% python3 -q
>>> import numpy as np
>>> from numpy import linalg as LA
>>> np.set_printoptions(precision=1, suppress=True, linewidth=140, legacy="1.25")
>>> tidy = lambda a: np.round(a, 1) + 0
>>> J = np.loadtxt("sample6.csv", delimiter=",")
>>> print(J)
[[1. 3. 2. 2. 3. 0.]
 [0. 2. 0. 3. 1. 1.]
 [1. 2. 2. 1. 2. 1.]
 [3. 1. 3. 3. 0. 1.]
 [1. 1. 1. 1. 0. 3.]
 [2. 0. 1. 2. 3. 0.]]
>>> print([round(float(x), 1) for x in LA.svd(J, compute_uv=False)[:3]])
[9.2, 3.7, 3.0]
>>> print(LA.matrix_rank(J, rtol=0.1))
5
>>> print(np.argsort(-LA.norm(J, axis=0).round(6), kind="stable")[:3])
[3 4 1]
>>> print(tidy(LA.norm(J, 2) / LA.norm(J)))
0.9
>>> f = np.array([2, -3, 1, 1, 3, 0])
>>> A2 = J + np.outer(f, np.eye(6)[5])
>>> print(tidy(LA.det(A2) / LA.det(J)), tidy(1 + LA.solve(J, f)[5]))
0.4 0.4
>>> print(A2)
[[ 1.  3.  2.  2.  3.  2.]
 [ 0.  2.  0.  3.  1. -2.]
 [ 1.  2.  2.  1.  2.  2.]
 [ 3.  1.  3.  3.  0.  2.]
 [ 1.  1.  1.  1.  0.  6.]
 [ 2.  0.  1.  2.  3.  0.]]
>>> basis = np.array([[0, 5, 1, 2, 1], [3, 5, 4, 1, 0], [0, 2, 4, 2, 5]])
>>> data = np.repeat(basis, 19 // 3, axis=0)
>>> rng = np.random.default_rng(42105)
>>> data = data + 0.1 * rng.normal(size=data.shape)
>>> print(tidy(data))
[[ 0.   5.1  1.2  1.9  1. ]
 [ 0.2  4.9  1.   2.1  1. ]
 [ 0.   5.1  1.   2.   0.8]
 [ 0.   5.   1.2  2.1  0.8]
 [ 0.   5.   0.8  2.1  0.8]
 [ 0.2  4.9  1.   2.1  1.1]
 [ 3.1  5.   3.8  1.2  0.1]
 [ 3.2  5.   3.9  1.2  0. ]
 [ 2.9  4.9  4.   0.9  0. ]
 [ 3.   5.   4.   1.   0.1]
 [ 3.   4.9  4.   1.2 -0.1]
 [ 3.   5.1  4.   1.1  0. ]
 [ 0.   2.2  4.   1.9  5. ]
 [-0.3  2.   4.   2.   5. ]
 [ 0.   2.   3.9  2.   5.1]
 [ 0.1  2.   4.   2.1  4.9]
 [-0.2  2.1  4.   2.1  4.9]
 [ 0.   1.9  4.1  2.2  5. ]]
>>> U, sig, Vt = LA.svd(data)
>>> print(np.argmax(sig[:-1] / (sig[1:] + 1e-6)) + 1)
3
>>> A2 = U[:, :3] @ np.diag(sig[:3]) @ Vt[:3]
>>> print(LA.matrix_rank(A2))
3
>>> print(LA.matrix_rank(data, rtol=0.05))
3
>>> print(tidy(np.abs(data - A2).max()))
0.2
>>> print(tidy(LA.norm(data - A2) / LA.norm(data)))
0.0
>>> print(tidy(LA.norm(data - A2, 2)), tidy(sig[3]))
0.6 0.6
>>> proj = data @ LA.solve(data.T @ data, data.T)
>>> print(np.allclose(proj @ proj, proj))
True
>>> print(tidy(np.trace(proj)))
5.0
>>> lab = data[:, 4] > np.median(data[:, 4])
>>> f = data[lab].mean(axis=0) - data[~lab].mean(axis=0)
>>> print(tidy((((data - data.mean(axis=0)) @ f > 0) == lab).mean()))
0.8
>>> print(tidy(f))
[-2.  -2.   0.1  0.6  3.4]
>>> print(((data - data.mean(axis=0)) @ f > 0).astype(int))
[0 0 0 0 0 0 0 0 0 0 0 0 1 1 1 1 1 1]
>>> F = np.load("dump.npy")
>>> print(F)
[[5. 4. 0. 0. 4. 4.]
 [4. 5. 0. 0. 4. 4.]
 [0. 0. 5. 4. 0. 0.]
 [0. 0. 4. 5. 0. 0.]
 [4. 4. 0. 0. 5. 4.]
 [4. 4. 0. 0. 4. 5.]]
>>> q, vecs = LA.qr(F[:, :2])[0], LA.qr(F[:, 2:])[0]
>>> sig = LA.svd(q.T @ vecs, compute_uv=False)
>>> print((sig > 0.9).sum())
1
>>> print(tidy(np.degrees(np.arccos(sig.clip(0, 1)))))
[ 6.7 90. ]
>>> print((LA.matrix_power((F != 0) + (F.T != 0) + np.eye(6), 6) > 0).astype(int))
[[1 1 0 0 1 1]
 [1 1 0 0 1 1]
 [0 0 1 1 0 0]
 [0 0 1 1 0 0]
 [1 1 0 0 1 1]
 [1 1 0 0 1 1]]
>>> print(tidy(np.sort(LA.eigvals(F).real)))
[ 1.  1.  1.  1.  9. 17.]
>>> print(F @ F)
[[73. 72.  0.  0. 72. 72.]
 [72. 73.  0.  0. 72. 72.]
 [ 0.  0. 41. 40.  0.  0.]
 [ 0.  0. 40. 41.  0.  0.]
 [72. 72.  0.  0. 73. 72.]
 [72. 72.  0.  0. 72. 73.]]
>>> vals, vecs = LA.eigh(F)
>>> vec = np.array([8, 7, -6, 4, 6, 0])
>>> print(tidy(vecs * np.abs(vals) @ vecs.T))
[[5. 4. 0. 0. 4. 4.]
 [4. 5. 0. 0. 4. 4.]
 [0. 0. 5. 4. 0. 0.]
 [0. 0. 4. 5. 0. 0.]
 [4. 4. 0. 0. 5. 4.]
 [4. 4. 0. 0. 4. 5.]]
>>> print(tidy(vecs * np.maximum(vals, 0) @ vecs.T))
[[5. 4. 0. 0. 4. 4.]
 [4. 5. 0. 0. 4. 4.]
 [0. 0. 5. 4. 0. 0.]
 [0. 0. 4. 5. 0. 0.]
 [4. 4. 0. 0. 5. 4.]
 [4. 4. 0. 0. 4. 5.]]
>>> print(vec @ F @ vec)
1981.0
>>> print((np.sign(vecs[:, -1].round(6)) == np.sign(vecs[0, -1].round(6))).astype(int))
[1 1 0 0 1 1]
>>> print(tidy(vec @ F @ vec / (vec @ vec)), tidy(vals[0]), tidy(vals[-1]))
9.9 1.0 17.0
>>> f = np.array([-9, -7, 6, -6, -4, 0])
>>> A2 = F + np.outer(f, np.eye(6)[1])
>>> print(tidy(LA.det(A2) / LA.det(F)), tidy(1 + LA.solve(F, f)[1]))
-1.3 -1.3
>>> print(LA.matrix_rank(LA.inv(A2) - LA.inv(F), tol=1e-8))
1
>>> print(np.allclose(F @ F.T, F.T @ F))
True
>>> print(tidy(LA.det(F)))
153.0
>>> LA.determinant(F)
Traceback (most recent call last):
  File "<python-input-57>", line 1, in <module>
    LA.determinant(F)
    ^^^^^^^^^^^^^^
AttributeError: module 'numpy.linalg' has no attribute 'determinant'
>>> assert F == F.T
Traceback (most recent call last):
  File "<python-input-58>", line 1, in <module>
    assert F == F.T
           ^^^^^^^^
ValueError: The truth value of an array with more than one element is ambiguous. Use a.any() or a.all()
>>> print(F @ F)
[[73. 72.  0.  0. 72. 72.]
 [72. 73.  0.  0. 72. 72.]
 [ 0.  0. 41. 40.  0.  0.]
 [ 0.  0. 40. 41.  0.  0.]
 [72. 72.  0.  0. 73. 72.]
 [72. 72.  0.  0. 72. 73.]]
>>> print((F + F.T) / 2)
[[5. 4. 0. 0. 4. 4.]
 [4. 5. 0. 0. 4. 4.]
 [0. 0. 5. 4. 0. 0.]
 [0. 0. 4. 5. 0. 0.]
 [4. 4. 0. 0. 5. 4.]
 [4. 4. 0. 0. 4. 5.]]
